$ ipython --no-banner

In [1]: import numpy as np

In [2]: import numpy.linalg as la

In [3]: np.set_printoptions(precision=2, suppress=True, linewidth=100)

In [4]: m1 = np.loadtxt("test0.csv", delimiter=",")

In [5]: m1
Out[5]: 
array([[ 4.16, -1.88, -0.93, -4.24,  0.59, -0.76,  0.51, -1.15,  4.15,  1.  ,  6.29],
       [ 0.8 ,  4.53,  0.94, -0.38,  2.85,  5.69,  4.99,  0.1 , -3.33, -0.5 , -0.99],
       [-0.42,  2.08,  0.14,  5.12, -0.29, -2.51,  1.29,  3.53, -6.22,  2.06, -2.41],
       [-3.04, -2.2 ,  0.58,  4.14, -3.88,  1.48, -1.74,  2.65, -3.56, -5.32,  0.46],
       [ 2.57, -1.29,  5.54, -1.  , -0.99,  3.59, -4.47, -4.65,  1.66,  0.7 , -1.11],
       [ 4.01,  3.37,  1.67, -1.97,  2.8 ,  2.05,  0.37, -2.37, -5.17,  1.28, -4.44],
       [ 0.99,  1.76, -3.64, -1.03,  4.46, -1.92,  1.72, -1.72,  1.57,  5.78, -4.03],
       [-5.1 , -1.  , -0.41, -4.01, -2.79, -0.33,  5.87,  2.2 , -0.82, -1.65,  2.47],
       [-4.79,  2.1 ,  3.37, -1.87,  3.4 , -2.49,  0.34, -2.94, -2.64,  1.94, -4.54],
       [ 1.76, -0.38, -0.72, -1.88,  4.39,  1.75, -3.49,  6.26,  1.53, -3.78,  1.53],
       [-3.28, -2.19,  4.3 , -0.82,  2.98,  6.03, -0.28, -3.33, -2.55,  0.55, -1.45],
       [-5.87,  2.73,  1.95, -2.45,  0.06, -3.05, -4.58,  0.55, -0.85, -3.32,  2.44],
       [ 1.42,  2.84,  2.75, -6.62,  4.23, -0.54, -2.33,  0.36,  1.5 , -2.3 , -2.7 ],
       [ 3.31,  6.37, -1.52, -0.3 ,  3.79,  1.09, -0.63, -4.63,  1.55,  2.26,  1.05],
       [-0.14, -3.56, -1.99,  1.63, -0.08, -3.65, -3.32, -0.45,  3.18,  5.64, -3.77],
       [ 4.28,  1.02, -4.5 ,  3.2 ,  6.89, -0.88,  0.54, -0.04,  0.12, -0.04, -1.23],
       [ 0.59,  6.  ,  0.5 ,  3.96,  2.86,  3.07, -3.06, -1.9 , -3.95, -0.16, -1.23],
       [-1.27,  3.55,  0.56, -1.18,  1.38, -5.9 , -1.93, -4.05, -1.94, -3.79,  3.  ],
       [ 0.13,  0.09, -2.39, -2.88, -3.47,  1.9 ,  3.06, -3.  ,  1.4 , -6.3 ,  3.2 ],
       [-0.02,  0.01,  0.04, -2.14,  2.68,  1.29,  8.34,  1.95, -3.27,  0.05, -1.57],
       [-2.27, -2.89,  0.89, -0.91, -4.42,  3.28,  2.1 , -0.97,  6.85,  0.75, -1.37],
       [-2.42, -0.22, -2.95, -2.75,  0.36,  0.28,  6.38,  3.78,  2.44,  3.76, -1.58],
       [ 0.42,  4.11,  1.57, -3.2 , -2.35, -7.41,  0.84,  1.69,  2.08,  0.99, -0.96],
       [-5.97, -2.96,  1.2 ,  3.31, -4.47, -1.11,  1.37, -0.56,  1.16,  2.36, -3.59],
       [ 0.72,  1.53,  1.48, -5.4 , -4.11,  2.49, -0.42, -3.01,  0.93, -5.57,  1.23],
       [ 3.31, -1.81,  6.44,  4.06,  0.59, -1.24, -1.85,  2.92,  2.91, -2.33, -0.45],
       [-0.84, -1.33,  3.12,  5.2 , -0.67, -1.28,  0.11, -3.53,  0.72, -5.49, -3.95],
       [-2.33, -0.61, -4.86,  0.29,  2.  ,  0.26, -3.49, -2.05,  0.32, -4.47,  5.48],
       [-0.83, -3.05,  2.02,  4.05, -0.89, -3.14, -0.12,  5.71,  3.08, -3.84,  1.44],
       [-2.13,  4.33,  4.27,  3.99, -2.91, -0.65, -1.37, -1.61, -3.34, -2.2 ,  3.63],
       [ 2.54,  0.07,  2.87, -1.71, -5.15, -3.85, -0.14,  5.59,  2.94,  1.03, -0.14],
       [ 0.51, -0.07, -0.56, -1.29,  1.97,  4.16,  3.74, -7.25, -3.12, -0.26,  0.43],
       [ 1.14,  4.46,  1.72, -0.68, -1.74,  1.95,  4.76,  1.45, -1.65,  3.27,  5.52],
       [ 5.85,  0.53, -0.51,  0.34,  0.13,  0.2 , -0.65,  0.54, -1.8 ,  3.92, -6.76],
       [ 1.83, -3.57,  1.27,  2.93, -0.92,  0.35, -3.76, -4.03, -2.7 , -5.74,  1.49],
       [-1.54,  2.33,  5.24, -0.22,  2.32,  0.91, -5.37,  4.66,  0.64,  2.7 ,  0.54],
       [ 1.36, -3.44,  4.18,  0.75,  1.13,  6.04, -0.95, -2.03, -1.09, -4.7 , -1.49],
       [ 0.49,  1.36,  2.02, -2.78,  0.49,  0.67, -3.28,  2.9 ,  1.17, -7.35, -3.29],
       [-1.  ,  2.02,  0.46, -0.63, -2.94,  3.98, -4.59,  3.  ,  1.59, -6.07, -0.59],
       [ 1.6 ,  2.45,  0.36, -6.26,  3.79,  0.47, -3.03,  1.84,  4.07,  0.27,  2.87]])

In [6]: blk = np.stack([m1, -3 * m1, m1[::-1]])

In [7]: la.norm(blk, axis=(1, 2))
Out[7]: array([ 63.24, 189.73,  63.24])

In [8]: (blk @ m1.T).shape
Out[8]: (3, 40, 40)

In [9]: X = np.load("x.npy")

In [10]: X
Out[10]: 
array([[  0,   0,   0,   0,   0,   0,   0,   0,   0,   0,   0,   0],
       [ -6,  -9,  -9,   6,  -3,   0,   0,  -3,  -9,  -3,  -6,   9],
       [  0,   0,   0,   0,   0,   0,   0,   0,   0,   0,   0,   0],
       [-10, -15, -15,  10,  -5,   0,   0,  -5, -15,  -5, -10,  15],
       [ -8, -12, -12,   8,  -4,   0,   0,  -4, -12,  -4,  -8,  12],
       [ -8, -12, -12,   8,  -4,   0,   0,  -4, -12,  -4,  -8,  12]])

In [11]: def softmax(z):
    ...:     e = np.exp(z - z.max(axis=-1, keepdims=True))
    ...:     return e / e.sum(axis=-1, keepdims=True)
    ...: 

In [12]: softmax(X).sum(axis=1)
Out[12]: array([1., 1., 1., 1., 1., 1.])

In [13]: att = X @ X.T / np.sqrt(12)

In [14]: np.round(softmax(att + np.triu(np.full(att.shape, -np.inf), 1)), 2) + 0
Out[14]: 
array([[1.  , 0.  , 0.  , 0.  , 0.  , 0.  ],
       [0.  , 1.  , 0.  , 0.  , 0.  , 0.  ],
       [0.33, 0.33, 0.33, 0.  , 0.  , 0.  ],
       [0.  , 0.  , 0.  , 1.  , 0.  , 0.  ],
       [0.  , 0.  , 0.  , 1.  , 0.  , 0.  ],
       [0.  , 0.  , 0.  , 1.  , 0.  , 0.  ]])

In [15]: [round(float(x), 2) for x in la.svd(X, compute_uv=False)[:3]]
Out[15]: [58.02, 0.0, 0.0]

In [16]: r = la.matrix_rank(X)

In [17]: r
Out[17]: np.int64(1)

In [18]: null = la.svd(X)[2][r:].T

In [19]: np.allclose(X @ null, 0)
Out[19]: True

In [20]: null.shape
Out[20]: (12, 11)

In [21]: [int(la.matrix_rank(X[:, :j + 1])) for j in range(12)]
Out[21]: [1, 1, 1, 1, 1, 1, 1, 1, 1, 1, 1, 1]

In [22]: left, s, Vh = la.svd(X)

In [23]: s.round(2) + 0
Out[23]: array([58.02,  0.  ,  0.  ,  0.  ,  0.  ,  0.  ])

In [24]: A2 = left[:, :1] @ np.diag(s[:1]) @ Vh[:1]

In [25]: la.matrix_rank(A2)
Out[25]: np.int64(1)

In [26]: round(la.norm(X - A2) / la.norm(X), 2)
Out[26]: np.float64(0.0)

In [27]: A2.round(2) + 0
Out[27]: 
array([[  0.,   0.,   0.,   0.,   0.,   0.,   0.,   0.,   0.,   0.,   0.,   0.],
       [ -6.,  -9.,  -9.,   6.,  -3.,   0.,   0.,  -3.,  -9.,  -3.,  -6.,   9.],
       [  0.,   0.,   0.,   0.,   0.,   0.,   0.,   0.,   0.,   0.,   0.,   0.],
       [-10., -15., -15.,  10.,  -5.,   0.,   0.,  -5., -15.,  -5., -10.,  15.],
       [ -8., -12., -12.,   8.,  -4.,   0.,   0.,  -4., -12.,  -4.,  -8.,  12.],
       [ -8., -12., -12.,   8.,  -4.,   0.,   0.,  -4., -12.,  -4.,  -8.,  12.]])

In [28]: round(la.norm(X - A2, 2), 2), np.round(s[1], 2)
Out[28]: (np.float64(0.0), np.float64(0.0))

In [29]: rng = np.random.default_rng(300158)

In [30]: A2 = X + rng.integers(-2, 3, (6, 1)) @ rng.integers(-2, 3, (1, 12))

In [31]: A2
Out[31]: 
array([[  0,   0,   0,   0,   0,   0,   0,   0,   0,   0,   0,   0],
       [ -4,  -5,  -7,   4,  -5,   0,   0,  -1, -13,  -1, -10,  13],
       [  1,   2,   1,  -1,  -1,   0,   0,   1,  -2,   1,  -2,   2],
       [ -8, -11, -13,   8,  -7,   0,   0,  -3, -19,  -3, -14,  19],
       [ -9, -14, -13,   9,  -3,   0,   0,  -5, -10,  -5,  -6,  10],
       [ -6,  -8, -10,   6,  -6,   0,   0,  -2, -16,  -2, -12,  16]])

In [32]: A2 - X
Out[32]: 
array([[ 0,  0,  0,  0,  0,  0,  0,  0,  0,  0,  0,  0],
       [ 2,  4,  2, -2, -2,  0,  0,  2, -4,  2, -4,  4],
       [ 1,  2,  1, -1, -1,  0,  0,  1, -2,  1, -2,  2],
       [ 2,  4,  2, -2, -2,  0,  0,  2, -4,  2, -4,  4],
       [-1, -2, -1,  1,  1,  0,  0, -1,  2, -1,  2, -2],
       [ 2,  4,  2, -2, -2,  0,  0,  2, -4,  2, -4,  4]])

In [33]: np.abs(A2 - X).sum(axis=1)
Out[33]: array([ 0, 28, 14, 28, 14, 28])

In [34]: la.matrix_rank(A2 - X, tol=1e-8)
Out[34]: np.int64(1)
